% python3 -q
>>> import numpy as np
>>> np.set_printoptions(suppress=True, linewidth=120)
>>> A = np.arange(12).reshape(4, 3) + 5
>>> A
array([[ 5,  6,  7],
       [ 8,  9, 10],
       [11, 12, 13],
       [14, 15, 16]])
>>> rng = np.random.default_rng(128)
>>> out = A + rng.integers(-2, 3, (4, 2)) @ rng.integers(-2, 3, (2, 3))
>>> out
array([[ 5,  3,  8],
       [ 8,  7,  9],
       [11,  8, 11],
       [14, 19, 18]])
>>> out - A
array([[ 0, -3,  1],
       [ 0, -2, -1],
       [ 0, -4, -2],
       [ 0,  4,  2]])
>>> Q, r_ = np.linalg.qr(out)
>>> np.round(np.abs(np.diag(r_)), 3)
array([20.149,  6.173,  2.891])
>>> r_.round(3)
array([[-20.149, -21.092, -24.07 ],
       [  0.   ,   6.173,   1.507],
       [  0.   ,   0.   ,   2.891]])
>>> round(abs(r_[0, 0]), 3), round(float(np.linalg.norm(out[:, 0])), 3)
(np.float64(20.149), 20.149)
>>> Q.round(3)
array([[-0.248, -0.362,  0.89 ],
       [-0.397, -0.223, -0.077],
       [-0.546, -0.569, -0.444],
       [-0.695,  0.704,  0.074]])
>>> T = np.stack([Q, 2 * Q, Q[::-1]])
>>> np.linalg.matrix_rank(T.reshape(3, -1))
np.int64(2)
>>> (T @ Q.T).shape
(3, 4, 4)
>>> np.round(T.sum(axis=0), 3)
array([[-1.439, -0.382,  2.744],
       [-1.737, -1.237, -0.673],
       [-2.035, -1.931, -1.407],
       [-2.333,  1.75 ,  1.113]])
>>> np.round(np.einsum("bij,cij->bc", T, T), 3)
array([[ 3.   ,  6.   ,  0.723],
       [ 6.   , 12.   ,  1.446],
       [ 0.723,  1.446,  3.   ]])
>>> left, sv, Vt = np.linalg.svd(A)
>>> sv.round(3) + 0
array([38.279,  0.859,  0.   ])
>>> np.argmax(sv[:-1] / (sv[1:] + 1e-6)) + 1
np.int64(2)
>>> out = left[:, :2] @ np.diag(sv[:2]) @ Vt[:2]
>>> np.round(np.linalg.norm(A - out) / np.linalg.norm(A), 3)
np.float64(0.0)
>>> np.linalg.matrix_rank(out)
np.int64(2)
>>> round(np.abs(A - out).max(), 3)
np.float64(0.0)
>>> round(np.linalg.norm(A - out, 2), 3), round(float(sv[2]), 3)
(np.float64(0.0), 0.0)
>>> def softmax(z):
...     e = np.exp(z - z.max(axis=-1, keepdims=True))
...     return e / e.sum(axis=-1, keepdims=True)
... 
>>> np.round(softmax(10 * A[1]), 3) + 0
array([0., 0., 1.])
>>> np.round(softmax(A[1]), 3)
array([0.09 , 0.245, 0.665])
>>> S = A @ A.T / np.sqrt(3)
>>> softmax(S)[1] @ A
array([14., 15., 16.])
>>> np.round(softmax(S + np.triu(np.full(S.shape, -np.inf), 1)), 3) + 0
array([[1., 0., 0., 0.],
       [0., 1., 0., 0.],
       [0., 0., 1., 0.],
       [0., 0., 0., 1.]])
>>> X = np.array([[-0.2, 1.6, 0.1, -0.1], [0.6, 1.7, -0.5, 0.5], [0.8, 0.4, 2.0, -0.3]])
>>> X
array([[-0.2,  1.6,  0.1, -0.1],
       [ 0.6,  1.7, -0.5,  0.5],
       [ 0.8,  0.4,  2. , -0.3]])
>>> x = np.array([1, -1, 1, -3])
>>> a = np.maximum(X @ x, 0)
>>> X * (a > 1e-9)[:, None]
array([[-0. ,  0. ,  0. , -0. ],
       [ 0. ,  0. , -0. ,  0. ],
       [ 0.8,  0.4,  2. , -0.3]])
>>> a
array([0. , 0. , 3.3])
>>> out = np.array([[-3, 0], [3, 2]])
>>> C = np.kron(out, X)
>>> C.round(3)
array([[ 0.6, -4.8, -0.3,  0.3, -0. ,  0. ,  0. , -0. ],
       [-1.8, -5.1,  1.5, -1.5,  0. ,  0. , -0. ,  0. ],
       [-2.4, -1.2, -6. ,  0.9,  0. ,  0. ,  0. , -0. ],
       [-0.6,  4.8,  0.3, -0.3, -0.4,  3.2,  0.2, -0.2],
       [ 1.8,  5.1, -1.5,  1.5,  1.2,  3.4, -1. ,  1. ],
       [ 2.4,  1.2,  6. , -0.9,  1.6,  0.8,  4. , -0.6]])
>>> C.shape
(6, 8)
>>> X[1] @ X[0]
np.float64(2.5)
>>> np.round(np.linalg.norm(X) ** 2 / np.linalg.norm(X, 2) ** 2, 3)
np.float64(1.892)
>>> round(np.linalg.norm(X, "nuc"), 3)
np.float64(5.363)
>>> np.linalg.norm(X, axis=1).argmax()
np.int64(2)
>>> np.round(softmax(X[0] + -1), 3)
array([0.105, 0.636, 0.142, 0.116])
>>> S = X @ X.T / np.sqrt(4)
>>> np.round(softmax(S)[0] @ X, 3)
array([0.289, 1.442, 0.171, 0.11 ])
>>> np.round(softmax(S + np.triu(np.full(S.shape, -np.inf), 1)), 3)
array([[1.   , 0.   , 0.   ],
       [0.349, 0.651, 0.   ],
       [0.102, 0.072, 0.826]])
>>> softmax(S).round(6).argmax(axis=1)
array([0, 1, 2])
>>> E = np.array([[-4, -1, -2, 4], [4, 1, 2, 0], [10, -5, 5, 1]])
>>> out = E + rng.integers(-2, 3, (3, 1)) @ rng.integers(-2, 3, (1, 4))
>>> out
array([[-4, -5, -2,  8],
       [ 4,  5,  2, -4],
       [10, -1,  5, -3]])
>>> np.round(np.linalg.svd(out - E, compute_uv=False), 3) + 0
array([9.798, 0.   , 0.   ])
>>> np.linalg.matrix_rank(out - E, tol=1e-8)
np.int64(1)
>>> out - E
array([[ 0, -4,  0,  4],
       [ 0,  4,  0, -4],
       [ 0,  4,  0, -4]])
>>> out = E / np.sqrt((E ** 2).mean(axis=1, keepdims=True))
>>> E - E.mean(axis=1, keepdims=True)
array([[-3.25, -0.25, -1.25,  4.75],
       [ 2.25, -0.75,  0.25, -1.75],
       [ 7.25, -7.75,  2.25, -1.75]])
>>> m1 = np.abs(np.array([[5, 2, 3], [2, 3, 2], [5, 2, 4]])) + np.eye(3)
>>> m1 = m1 / m1.sum(axis=1, keepdims=True)
>>> m1.round(3)
array([[0.545, 0.182, 0.273],
       [0.25 , 0.5  , 0.25 ],
       [0.417, 0.167, 0.417]])
>>> m1.sum(axis=1)
array([1., 1., 1.])
>>> np.round(np.linalg.matrix_power(m1, 100), 3)
array([[0.429, 0.26 , 0.312],
       [0.429, 0.26 , 0.312],
       [0.429, 0.26 , 0.312]])
>>> m1 @ np.ones(3)
array([1., 1., 1.])
>>> p = np.eye(3)[1]
>>> for _ in range(5):
...     p = p @ m1
...     print(p.round(3))
... 
[0.25 0.5  0.25]
[0.366 0.337 0.297]
[0.408 0.285 0.308]
[0.422 0.268 0.311]
[0.426 0.262 0.311]
>>> x = np.array([-2, 4, 1])
>>> a = np.maximum(m1 @ x, 0)
>>> a.round(3)
array([0.  , 1.75, 0.25])
>>> np.round(np.maximum(m1 @ x, 0) - np.maximum(-m1 @ x, 0), 3)
array([-0.091,  1.75 ,  0.25 ])
>>> idx = rng.permutation(3)
>>> out = m1[:, idx] * rng.choice([-1, 1], 3)
>>> out.round(3)
array([[-0.545,  0.273, -0.182],
       [-0.25 ,  0.25 , -0.5  ],
       [-0.417,  0.417, -0.167]])
>>> left, _, Vt = np.linalg.svd(m1.T @ out)
>>> np.round(left @ Vt, 3) + 0
array([[-1.,  0.,  0.],
       [ 0.,  0., -1.],
       [ 0.,  1.,  0.]])
>>> idx
array([0, 2, 1])
>>> th = np.radians(30)
>>> r_ = np.eye(3)
>>> r_[1, 1] = r_[0, 0] = np.cos(th)
>>> r_[1, 0], r_[0, 1] = -np.sin(th), np.sin(th)
>>> r_.round(3)
array([[ 0.866,  0.5  ,  0.   ],
       [-0.5  ,  0.866,  0.   ],
       [ 0.   ,  0.   ,  1.   ]])
>>> out = m1 @ r_.T
>>> np.round(np.abs(out - m1).max(axis=0), 3)
array([0.217, 0.297, 0.   ])
>>> np.allclose(m1 @ m1.T, out @ out.T)
True
>>> np.round(np.linalg.svd(m1, compute_uv=False), 3), np.round(np.linalg.svd(out, compute_uv=False), 3)
(array([1.013, 0.333, 0.135]), array([1.013, 0.333, 0.135]))
